$ python -q
>>> import numpy as np
>>> np.set_printoptions(suppress=True, linewidth=160)
>>> M = np.load("sample7.npy")
>>> print(M)
[[ 5.036 -4.972  2.048]
 [ 4.941 -5.069  2.034]
 [ 5.012 -5.029  1.982]
 [ 5.01  -4.969  1.989]
 [ 0.058  4.025 -0.054]
 [ 0.025  4.131 -0.008]
 [-0.11   3.987  0.096]
 [ 0.019  3.915 -0.07 ]
 [ 0.982 -0.069  4.951]
 [ 0.962  0.031  5.025]
 [ 1.049  0.095  4.991]
 [ 1.009  0.037  5.086]]
>>> rng = np.random.default_rng(200532)
>>> lab = rng.permutation(3)
>>> Y = M[:, lab] * rng.choice([-1, 1], 3)
>>> print(Y)
[[-4.972  2.048 -5.036]
 [-5.069  2.034 -4.941]
 [-5.029  1.982 -5.012]
 [-4.969  1.989 -5.01 ]
 [ 4.025 -0.054 -0.058]
 [ 4.131 -0.008 -0.025]
 [ 3.987  0.096  0.11 ]
 [ 3.915 -0.07  -0.019]
 [-0.069  4.951 -0.982]
 [ 0.031  5.025 -0.962]
 [ 0.095  4.991 -1.049]
 [ 0.037  5.086 -1.009]]
>>> Uu, _, vt = np.linalg.svd(M.T @ Y)
>>> print(np.round(np.linalg.lstsq(M, Y)[0], 3) + 0)
[[ 0.  0. -1.]
 [ 1.  0.  0.]
 [ 0.  1.  0.]]
>>> print(np.round(Uu @ vt, 3) + 0)
[[ 0.  0. -1.]
 [ 1.  0.  0.]
 [ 0.  1.  0.]]
>>> print(lab)
[1 2 0]
>>> P = M @ np.linalg.solve(M.T @ M, M.T)
>>> print(np.round(np.diag(P), 3))
[0.253 0.243 0.252 0.252 0.26  0.268 0.229 0.242 0.244 0.253 0.246 0.257]
>>> print(np.round(np.linalg.eigvalsh(P), 3) + 0)
[0. 0. 0. 0. 0. 0. 0. 0. 0. 1. 1. 1.]
>>> print(np.round(P @ M[:, 2], 3))
[ 2.048  2.034  1.982  1.989 -0.054 -0.008  0.096 -0.07   4.951  5.025  4.991  5.086]
>>> print(np.allclose(P @ P, P))
True
>>> print(np.round(np.trace(P), 3))
3.0
>>> A = np.load("run19.npy")
>>> print(A)
[[ -6 -18  -6 -24]
 [ -9 -27  -9 -36]]
>>> # null space of dimension 3
>>> Y = A + rng.integers(-2, 3, (2, 1)) @ rng.integers(-2, 3, (1, 4))
>>> print(Y)
[[ -6 -18  -6 -24]
 [ -5 -27  -5 -38]]
>>> print(np.abs(Y - A).sum(axis=1))
[ 0 10]
>>> print(Y - A)
[[ 0  0  0  0]
 [ 4  0  4 -2]]
>>> print(np.linalg.matrix_rank(Y - A, tol=1e-8))
1
>>> Uu, sig, vt = np.linalg.svd(A)
>>> print(np.argmax(sig[:-1] / (sig[1:] + 1e-6)) + 1)
1
>>> Y = Uu[:, :1] @ np.diag(sig[:1]) @ vt[:1]
>>> print(Y.round(3))
[[ -6. -18.  -6. -24.]
 [ -9. -27.  -9. -36.]]
>>> print(np.linalg.matrix_rank(Y))
1
>>> print(round(np.linalg.norm(A - Y, 2), 3), round(sig[1], 3))
0.0 0.0
>>> print(np.linalg.matrix_rank(A, rtol=0.05))
1
>>> Uu, sig, vt = np.linalg.svd(A)
>>> vecs = vt[:(sig > 1e-8).sum()]
>>> vec = A[1] + 3 * A[0] + rng.integers(2) * np.eye(4)[2]
>>> print(vec)
[ -27.  -81.  -27. -108.]
>>> print(np.allclose(vecs.T @ vecs @ vec, vec))
True
>>> J = np.load("a.npy")
>>> print(J)
[[ 3 -1  2 -2]
 [-2 -2  3 -3]
 [-2 -1  3  1]
 [-2 -2  3 -3]]
>>> # looks like rank 3
>>> print(np.argsort(-np.linalg.norm(J, axis=0).round(6), kind="stable")[:3])
[2 3 0]
>>> print(np.linalg.matrix_rank(J, rtol=0.1))
3
>>> print([round(float(x), 3) for x in np.linalg.svd(J, compute_uv=False)[:3]])
[7.813, 4.25, 2.428]
>>> print(np.round(np.linalg.eigvals(J).sum().real, 3))
1.0
>>> print(np.round(np.poly(J), 3) + 0)
[  1.  -1. -23.  65.   0.]
>>> print(np.einsum("ii->", J))
1
>>> print(round(float(np.linalg.det(2 * J)), 3), round(np.linalg.det(J), 3))
0.0 0.0
>>> print(np.round(np.linalg.eigvals(J), 3) + 0)
[-5.434+0.j    3.217+1.27j  3.217-1.27j  0.   +0.j  ]
>>> print(round(np.linalg.det(J[::-1]), 3))
0.0
>>> lab = rng.permutation(4)
>>> print(lab)
[2 3 1 0]
>>> Y = J[lab][:, lab]
>>> print(np.round(np.sort(np.abs(np.linalg.eigvals(Y))), 3) + 0)
[0.    3.459 3.459 5.434]
>>> print(np.trace(Y))
1
>>> print(Y)
[[ 3  1 -1 -2]
 [ 3 -3 -2 -2]
 [ 3 -3 -2 -2]
 [ 2 -2 -1  3]]
>>> print(np.allclose(Y, J))
False
>>> r0 = np.array([2, 1])
>>> print(np.correlate(J[0], J[2], "full"))
[ 3  8 -4 -1 -6 -2  4]
>>> print(np.convolve(J[0], r0))
[ 6  1  3 -2 -2]
>>> X = np.maximum(np.array([[5, 4],
...     [2, 5],
...     [-1, 3],
...     [2, 4],
...     [4, 3],
...     [-1, -2],
...     [4, 4],
...     [-3, 3],
...     [-1, -4],
...     [-5, 0],
...     [4, -1],
...     [5, 2],
...     [3, 3],
...     [-1, 4],
...     [3, 4],
...     [-1, 1],
...     [3, 5],
...     [-2, 1],
...     [-4, 2],
...     [1, 4],
...     [-2, -2],
...     [-2, 3],
...     [5, -3],
...     [-1, -5],
...     [-4, 1],
...     [4, 5]]) @ np.array([[-1, 2, 0], [-1, -2, -2]]) + np.array([1, 0, 2]), 0)
>>> print(X)
[[ 0  2  0]
 [ 0  0  0]
 [ 0  0  0]
 [ 0  0  0]
 [ 0  2  0]
 [ 4  2  6]
 [ 0  0  0]
 [ 1  0  0]
 [ 6  6 10]
 [ 6  0  2]
 [ 0 10  4]
 [ 0  6  0]
 [ 0  0  0]
 [ 0  0  0]
 [ 0  0  0]
 [ 1  0  0]
 [ 0  0  0]
 [ 2  0  0]
 [ 3  0  0]
 [ 0  0  0]
 [ 5  0  6]
 [ 0  0  0]
 [ 0 16  8]
 [ 7  8 12]
 [ 4  0  0]
 [ 0  0  0]]
>>> # rows 1 and 2 are equal
>>> D = np.linalg.norm(X[:, None] - X[None], axis=-1)
>>> print(D[18].round(6).argsort(kind="stable")[:4])
[18 17 24  7]
>>> print(D[:5, :5])
[[0. 2. 2. 2. 0.]
 [2. 0. 0. 0. 2.]
 [2. 0. 0. 0. 2.]
 [2. 0. 0. 0. 2.]
 [0. 2. 2. 2. 0.]]
>>> print((D + 1e9 * np.eye(26)).round(6).argmin(axis=1))
[ 4  2  1  1  0 20  1 15 23 24 11  0  1  1  1  7  1  7 17  1  5  1 10  8 18  1]
>>> print(D.shape)
(26, 26)
>>> print(np.flatnonzero(D[18] < D.mean() / 2))
[ 7 15 17 18 24]
>>> print(np.unravel_index(D.round(6).argmax(), D.shape))
(np.int64(22), np.int64(24))
>>> print(D[18].round(3))
[ 3.606  3.     3.     3.     3.606  6.403  3.     2.    12.042  3.606 11.18   6.708  3.     3.     3.     2.     3.     1.     0.     3.     6.325  3.
 18.138 14.967  1.     3.   ]
